>>> import numpy as np
>>> np.set_printoptions(precision=2, suppress=True, linewidth=160)
>>> def rd(a):
...     return np.round(a, 2) + 0
... 
>>> feats = np.load("case15.npy")
>>> feats
array([[6., 1., 1., 1., 1., 1.],
       [1., 6., 1., 1., 1., 1.],
       [1., 1., 6., 1., 1., 1.],
       [1., 1., 1., 6., 1., 1.],
       [1., 1., 1., 1., 6., 1.],
       [1., 1., 1., 1., 1., 6.]])
>>> q, r_ = np.linalg.qr(feats)
>>> rd(np.trace(q @ q.T))
np.float64(6.0)
>>> rd(q.T @ q)
array([[1., 0., 0., 0., 0., 0.],
       [0., 1., 0., 0., 0., 0.],
       [0., 0., 1., 0., 0., 0.],
       [0., 0., 0., 1., 0., 0.],
       [0., 0., 0., 0., 1., 0.],
       [0., 0., 0., 0., 0., 1.]])
>>> rd(np.abs(np.diag(r_)))
array([6.4 , 5.9 , 5.66, 5.52, 5.43, 5.37])
>>> np.allclose(r_.T @ r_, feats.T @ feats)
True
>>> w, evecs = np.linalg.eigh(feats)
>>> np.abs(evecs[:, -1]).round(6).argmax()
np.int64(0)
>>> rd(np.linalg.svd(feats, compute_uv=False))
array([11.,  5.,  5.,  5.,  5.,  5.])
>>> rd(w)
array([ 5.,  5.,  5.,  5.,  5., 11.])
>>> rd(np.abs(evecs[:, -1]))
array([0.41, 0.41, 0.41, 0.41, 0.41, 0.41])
>>> rd(np.linalg.eigvalsh(feats + -1 * np.eye(6)))
array([ 4.,  4.,  4.,  4.,  4., 10.])
>>> W0 = np.loadtxt("sample12.csv", delimiter=",")
>>> W0
array([[ 0.08, -0.34, -1.03, -2.71,  1.79,  0.68],
       [-1.2 ,  0.  , -0.3 , -1.5 , -0.8 ,  0.1 ],
       [ 0.1 , -0.3 , -1.  , -2.7 ,  1.8 ,  0.7 ],
       [-0.2 ,  1.4 , -0.5 ,  0.5 ,  0.  , -1.2 ],
       [ 0.2 , -0.2 , -0.2 , -0.6 , -1.5 , -1.4 ],
       [-0.3 , -1.7 ,  0.9 ,  2.6 , -0.8 ,  0.8 ],
       [-1.  ,  0.1 ,  0.6 , -0.7 , -0.2 ,  0.5 ],
       [-0.1 , -0.8 , -0.2 ,  1.  ,  1.  ,  1.5 ],
       [-1.1 , -1.  , -0.5 ,  0.5 , -1.6 , -1.4 ],
       [ 1.8 ,  1.  , -0.7 , -1.5 , -0.3 ,  0.4 ],
       [-1.3 ,  0.4 , -1.8 , -0.6 , -0.6 ,  0.4 ]])
>>> rd(np.linalg.norm(W0[1], 1)), rd(np.linalg.norm(W0[1], np.inf))
(np.float64(3.9), np.float64(1.5))
>>> rd(np.linalg.norm(W0) ** 2 / np.linalg.norm(W0, 2) ** 2)
np.float64(2.04)
>>> rd(np.linalg.norm(W0, axis=0))
array([2.96, 2.81, 2.76, 5.35, 3.74, 3.13])
>>> m1 = np.loadtxt("out15.csv", delimiter=",")
>>> m1
array([[ -0.6,  -0.8,   0.1,  -1.1],
       [  0.8,  -1.2,   0.6,   0.4],
       [ -0.2,   0.1,   1. ,  -1.1],
       [ -1. ,   0. ,  -0.2,  -0.9],
       [  0.9,  -1. ,  -0.6,  -0.9],
       [  0.4,   0. ,   0.6,  -0.6],
       [  0.6,  -0.1,  -0.5,   0.7],
       [  0.3,  -0.7,  -0.4,   0. ],
       [  1.6,   0.3,  -1.5,  -0.3],
       [  0.2,   0.4,  -0.2,   0.9],
       [  0.3,   0.8,  -0.7,   0.1],
       [ -0.5,  -0.9,  -1.2,  -0.7],
       [  0.3,   2.1,  -2.1,   1.5],
       [ -0.4,  -0.9,  -1.6,  -0.8],
       [ -1.7,   1.4,   1.2,  -1.4],
       [ -1.1,   1.3,   2.2,   0.6],
       [  1.2,   0. ,   1.5,  -1.2],
       [ -1. ,  -2. ,  -1.1,  -1. ],
       [  1.2,   1.3,  -0.1,  -1. ],
       [  0.5,   1.2,   1.4,   1.4],
       [-24. , -26. ,   0. ,  -8. ],
       [ -2.1,   1.5,  -0.7,   0.6],
       [  0. ,   0.6,  -0.1,  -0.6],
       [  0.7,  -0.4,  -0.7,  -0.7],
       [ -0.2,  -1.2,  -0.8,   0.4],
       [ -0.9,   0.7,   0.5,  -1.7],
       [ -0.7,  -0.5,   0.9,   0.7],
       [  0.5,   0.3,   0.5,  -2. ],
       [  0.3,  -1.6,   0.5,   0.8],
       [ -1.7,  -0.1,  -0.5,   0.6],
       [  0. ,  -1. ,  -1.1,  -1. ],
       [ -0.5,   0.4,   2. ,   0.4],
       [  1.2,  -0.5,  -0.5,  -0.1],
       [ -0.8,  -0.2,   1.1,  -0.7],
       [ -1.1,  -1.5,   0. ,   2.1]])
>>> vec = np.array([-8, 3, 3, 0])
>>> target = m1 @ vec
>>> rd(np.linalg.solve(m1.T @ m1, m1.T @ target))
array([-8.,  3.,  3.,  0.])
>>> rng = np.random.default_rng(967)
>>> target = target + 0.02 * rng.normal(size=35)
>>> rd(target)
array([  2.68,  -8.16,   4.89,   7.4 , -11.96,  -1.39,  -6.57,  -5.72, -16.4 ,  -1.  ,  -2.09,  -2.29,  -2.4 ,  -4.3 ,  21.42,  19.31,  -5.1 ,  -1.28,  -5.99,
         3.81, 113.99,  19.21,   1.5 ,  -8.91,  -4.4 ,  10.82,   6.8 ,  -1.61,  -5.67,  11.8 ,  -6.31,  11.21, -12.55,   9.08,   4.28])
>>> c, *_ = np.linalg.lstsq(m1, target)
>>> [round(float(np.linalg.norm(np.linalg.solve(m1.T @ m1 + lam * np.eye(4), m1.T @ target))), 2) for lam in (0, 1, 10, 100)]
[9.05, 8.84, 7.36, 3.73]
>>> rd(np.linalg.norm(target - m1 @ c))
np.float64(0.1)
>>> c.round()
array([-8.,  3.,  3., -0.])
>>> rd(c)
array([-8.,  3.,  3.,  0.])
>>> q, r_ = np.linalg.qr(m1)
>>> np.allclose(r_.T @ r_, m1.T @ m1)
True
>>> rd(np.trace(q @ q.T))
np.float64(4.0)
>>> rd(abs(r_[0, 0])), rd(np.linalg.norm(m1[:, 0]))
(np.float64(24.57), np.float64(24.57))
>>> rd(r_)
array([[24.57, 25.32, -0.18,  7.75],
       [ 0.  ,  8.21,  1.4 ,  1.7 ],
       [ 0.  ,  0.  , -5.79,  0.33],
       [ 0.  ,  0.  ,  0.  ,  5.81]])
>>> rd(np.abs(np.diag(r_)))
array([24.57,  8.21,  5.79,  5.81])
>>> rd(q.T @ q)
array([[1., 0., 0., 0.],
       [0., 1., 0., 0.],
       [0., 0., 1., 0.],
       [0., 0., 0., 1.]])
>>> blk = np.stack([m1, 2 * m1, m1[::-1]])
>>> blk.shape
(3, 35, 4)
>>> np.linalg.matrix_rank(blk.reshape(3, -1))
np.int64(2)
>>> vec = np.array([9, -3, -4, -2])
>>> h1 = np.maximum(m1 @ vec, 0)
>>> rd(np.tanh(m1 @ vec))
array([-0.83,  1.  , -1.  , -1.  ,  1.  ,  0.98,  1.  ,  1.  ,  1.  , -0.38,  0.99,  1.  ,  0.95,  1.  , -1.  , -1.  ,  1.  ,  1.  ,  1.  , -1.  , -1.  ,
       -1.  , -0.2 ,  1.  ,  1.  , -1.  , -1.  ,  1.  ,  1.  , -1.  ,  1.  , -1.  ,  1.  , -1.  , -1.  ])
>>> Xs = m1 - m1.mean(axis=0)
>>> Uu, sig, Vt = np.linalg.svd(Xs, full_matrices=False)
>>> rd(Vt[0] * np.sign(Vt[0, np.abs(Vt[0]).argmax()]))
array([0.66, 0.72, 0.  , 0.22])
>>> np.searchsorted(np.cumsum(sig ** 2) / (sig ** 2).sum(), 0.9) + 1
np.int64(1)
>>> rd(sig ** 2 / (sig ** 2).sum())
array([0.93, 0.03, 0.02, 0.02])
>>> np.abs(Vt[0]).argmax()
np.int64(1)
>>> rd(np.abs(Vt[-1]))
array([0.49, 0.56, 0.58, 0.34])
>>> (np.sign(Uu[:, 0]) == np.sign(Uu[0, 0])).astype(int)
array([1, 0, 0, 0, 0, 0, 0, 0, 0, 0, 0, 0, 0, 0, 0, 0, 0, 1, 0, 0, 1, 0, 0, 0, 0, 0, 0, 0, 0, 0, 0, 0, 0, 0, 1])
>>> E = np.load("layer14.npy")
>>> E
array([[ 1,  3,  3,  1,  0,  3],
       [ 4,  5,  5,  1,  3,  6],
       [ 4,  7,  8,  2,  4,  6],
       [ 7, 10, 11,  2,  5,  7],
       [ 9, 11, 14,  4,  6,  9],
       [11, 13, 17,  6,  7,  9],
       [14, 13, 20,  8, 10, 11],
       [17, 13, 23,  9, 11, 14],
       [17, 16, 24,  9, 11, 16],
       [17, 16, 25,  9, 11, 16],
       [18, 19, 25,  9, 12, 18],
       [18, 20, 28, 12, 13, 19],
       [20, 21, 30, 13, 14, 19],
       [20, 24, 32, 14, 17, 22],
       [22, 25, 33, 16, 18, 24]])
>>> D = np.linalg.norm(E[:, None] - E[None], axis=-1)
>>> (D + 1e9 * np.eye(15)).round(6).argmin(axis=1)
array([ 1,  2,  1,  4,  5,  4,  7,  8,  9,  8,  9, 12, 11, 14, 13])
>>> np.linalg.matrix_rank(D ** 2)
np.int64(8)
>>> D.shape
(15, 15)
>>> np.flatnonzero(D[6] < D.mean() / 2)
array([5, 6, 7, 8, 9])
>>> D[6].round(6).argsort(kind="stable")[:4]
array([6, 7, 5, 8])
>>> D.mean(axis=1).argmax()
np.int64(0)
>>> rd(D[:5, :5])
array([[ 0.  ,  5.92,  8.72, 13.82, 18.17],
       [ 5.92,  0.  ,  3.87,  8.72, 13.  ],
       [ 8.72,  3.87,  0.  ,  5.39,  9.7 ],
       [13.82,  8.72,  5.39,  0.  ,  4.8 ],
       [18.17, 13.  ,  9.7 ,  4.8 ,  0.  ]])
>>> np.unravel_index(D.round(6).argmax(), D.shape)
(np.int64(0), np.int64(14))
>>> z = rng.permutation(6)
>>> B = E[:, z] * rng.choice([-1, 1], 6)
>>> B
array([[  3,   0,  -1,   1,  -3,  -3],
       [  5,   3,  -1,   4,  -6,  -5],
       [  7,   4,  -2,   4,  -6,  -8],
       [ 10,   5,  -2,   7,  -7, -11],
       [ 11,   6,  -4,   9,  -9, -14],
       [ 13,   7,  -6,  11,  -9, -17],
       [ 13,  10,  -8,  14, -11, -20],
       [ 13,  11,  -9,  17, -14, -23],
       [ 16,  11,  -9,  17, -16, -24],
       [ 16,  11,  -9,  17, -16, -25],
       [ 19,  12,  -9,  18, -18, -25],
       [ 20,  13, -12,  18, -19, -28],
       [ 21,  14, -13,  20, -19, -30],
       [ 24,  17, -14,  20, -22, -32],
       [ 25,  18, -16,  22, -24, -33]])
>>> Uu, _, Vt = np.linalg.svd(E.T @ B)
>>> z
array([1, 4, 3, 0, 5, 2])
>>> rd(Uu @ Vt)
array([[ 0.,  0.,  0.,  1.,  0.,  0.],
       [ 1.,  0.,  0.,  0.,  0.,  0.],
       [ 0.,  0.,  0.,  0.,  0., -1.],
       [ 0.,  0., -1.,  0.,  0.,  0.],
       [ 0.,  1.,  0.,  0.,  0.,  0.],
       [ 0.,  0.,  0.,  0., -1.,  0.]])
>>> z = E[:, 2] > np.median(E[:, 2])
>>> u = E[z].mean(axis=0) - E[~z].mean(axis=0)
>>> np.argsort(-np.abs(u).round(6), kind="stable")
array([2, 5, 1, 0, 4, 3])
>>> ((E - E.mean(axis=0)) @ u > 0).astype(int)
array([0, 0, 0, 0, 0, 0, 0, 1, 1, 1, 1, 1, 1, 1, 1])
>>> rd(u)
array([10.48, 10.77, 15.52,  7.59,  7.96, 11.02])
>>> arr = np.vander(np.arange(6) - 4, 4, increasing=True)
>>> arr
array([[  1,  -4,  16, -64],
       [  1,  -3,   9, -27],
       [  1,  -2,   4,  -8],
       [  1,  -1,   1,  -1],
       [  1,   0,   0,   0],
       [  1,   1,   1,   1]])
>>> # column 3 dominates
>>> vec = np.array([0, 0, 3, 1])
>>> target = arr @ vec
>>> rd(np.linalg.pinv(arr) @ arr)
array([[1., 0., 0., 0.],
       [0., 1., 0., 0.],
       [0., 0., 1., 0.],
       [0., 0., 0., 1.]])
>>> target = target + 0.1 * rng.normal(size=6)
>>> rd(target)
array([-16.12,   0.22,   3.97,   2.02,  -0.06,   4.09])
>>> c, *_ = np.linalg.lstsq(arr, target)
>>> rd(np.linalg.norm(target - arr @ c))
np.float64(0.17)
>>> rd(c)
array([-0.07,  0.03,  3.11,  1.03])
>>> rd(arr.T @ (target - arr @ c))
array([0., 0., 0., 0.])
>>> vec = np.array([0, 1, 1, 1])
>>> h1 = np.maximum(arr @ vec, 0)
>>> arr * (h1 > 1e-9)[:, None]
array([[0, 0, 0, 0],
       [0, 0, 0, 0],
       [0, 0, 0, 0],
       [0, 0, 0, 0],
       [0, 0, 0, 0],
       [1, 1, 1, 1]])
>>> np.maximum(arr @ (3 * vec), 0)
array([0, 0, 0, 0, 0, 9])
